>>> import numpy as np
>>> np.set_printoptions(precision=4, suppress=True, linewidth=120, legacy="1.25")
>>> feats = np.load("sample11.npy")
>>> feats
array([[-0.1   ,  0.2   , -2.4   , -1.    , -1.9   ,  1.6   ,  1.5   , -1.3   ,  0.2   , -0.7   , -0.3   ,  0.5   ,
        -0.7   ],
       [ 1.    , -0.9   ,  2.    ,  1.7   ,  1.    , -1.3   ,  0.8   , -0.8   ,  0.5   ,  1.    , -0.5   ,  0.5   ,
         1.6   ],
       [-0.7   ,  0.    ,  2.1   ,  1.3   , -0.8   , -1.5   ,  0.2   ,  0.6   ,  1.6   , -0.4   ,  1.4   ,  0.2   ,
        -1.4   ],
       [ 0.1   ,  0.    , -0.6   ,  1.    ,  0.5   ,  1.1   , -1.9   ,  0.3   , -0.3   ,  0.5   , -1.3   ,  0.1   ,
         0.1   ],
       [ 0.6   ,  0.9   ,  0.6   ,  0.2   ,  0.1   ,  0.2   , -0.3   , -0.1   , -0.6   , -0.2   , -1.4   , -0.8   ,
        -0.1   ],
       [ 0.7   ,  0.6   ,  0.8   , -0.1   , -0.4   , -1.2   ,  0.    , -0.3   ,  0.4   , -1.7   ,  1.1   , -1.3   ,
         0.8   ],
       [-1.8   , -0.8   ,  0.4   , -1.8   ,  0.6   ,  0.1   ,  0.5   ,  1.4   ,  2.    ,  0.2   , -0.3   , -0.5   ,
        -0.4   ],
       [ 1.4527, -0.5347,  2.3908,  1.5299,  0.7048, -1.5985,  1.1006, -0.6007,  0.524 ,  1.1082, -0.3977,  0.5115,
         1.3415],
       [ 0.    ,  0.8   ,  0.9   , -0.6   , -0.5   ,  1.1   , -0.1   ,  0.    ,  0.1   ,  1.6   ,  0.7   , -0.1   ,
         1.    ],
       [ 0.    , -0.1   ,  0.4   ,  0.9   ,  0.4   , -0.8   ,  2.3   ,  1.3   ,  0.1   , -0.2   , -1.    , -1.6   ,
         1.1   ],
       [ 0.2   ,  0.4   ,  1.8   ,  0.4   ,  0.9   , -1.2   ,  0.4   , -0.6   , -0.6   ,  0.2   ,  1.9   ,  0.7   ,
        -0.6   ]])
>>> vec = np.array([8, 7, 2, 3, 9, 7, 9, 8, 5, 7, 4, 9, 5])
>>> feats @ np.ones(13)
array([-4.4   ,  6.6   ,  2.6   , -0.4   , -0.9   , -0.6   , -0.4   ,  7.5324,  4.9   ,  2.8   ,  3.9   ])
>>> feats @ np.eye(13)[11]
array([ 0.5   ,  0.5   ,  0.2   ,  0.1   , -0.8   , -1.3   , -0.5   ,  0.5115, -0.1   , -1.6   ,  0.7   ])
>>> (feats @ vec).argmax()
7
>>> feats @ (2 * vec)
array([-28.2   ,  63.    ,  -6.    ,  -3.4   , -12.    , -33.    ,   1.8   ,  75.2022,  53.    ,  36.2   ,  34.    ])
>>> np.einsum("ij,j->i", feats, vec)
array([-14.1   ,  31.5   ,  -3.    ,  -1.7   ,  -6.    , -16.5   ,   0.9   ,  37.6011,  26.5   ,  18.1   ,  17.    ])
